$ python3 -q
>>> import numpy as np
>>> import numpy.linalg as la
>>> np.set_printoptions(precision=2, suppress=True, linewidth=200)
>>> rnd = lambda a: np.round(a, 2) + 0
>>> A = np.load("case2.npy")
>>> A
array([[-5,  0,  5],
       [ 0,  0,  0],
       [-5, -5,  1],
       [ 0,  0,  0],
       [-2, -4,  1],
       [-5, -5,  1],
       [ 3,  1,  0],
       [ 3,  1,  0],
       [-5, -5,  1],
       [ 0,  0,  0],
       [ 0,  0,  0],
       [ 3,  1,  0],
       [-3,  4,  4],
       [-5, -5,  1],
       [-5, -5,  1],
       [-3,  4,  4],
       [ 3,  1,  0],
       [-3,  4,  4],
       [ 0,  0,  0],
       [ 0,  5,  4],
       [ 3,  1,  0],
       [-3,  4,  4],
       [-5,  0,  5],
       [ 0,  0,  0],
       [ 0,  5,  4],
       [ 0,  0,  0]])
>>> gram = np.cov(A, rowvar=False)
>>> rnd(A.std(axis=0))
array([2.88, 3.16, 1.87])
>>> rng = np.random.default_rng(73731)
>>> E = np.triu(rng.random((3, 3)) < 0.8, 1).astype(int)
>>> E = E + E.T
>>> E
array([[0, 1, 1],
       [1, 0, 1],
       [1, 1, 0]])
>>> E @ E
array([[2, 1, 1],
       [1, 2, 1],
       [1, 1, 2]])
>>> np.trace(E @ E @ E) // 6
np.int64(1)
>>> low = np.diag(E.sum(axis=1)) - E
>>> rnd(la.eigvalsh(low))
array([0., 3., 3.])
>>> low
array([[ 2, -1, -1],
       [-1,  2, -1],
       [-1, -1,  2]])
>>> low @ np.ones(3)
array([0., 0., 0.])
>>> (la.eigvalsh(low) < 1e-8).sum()
np.int64(1)
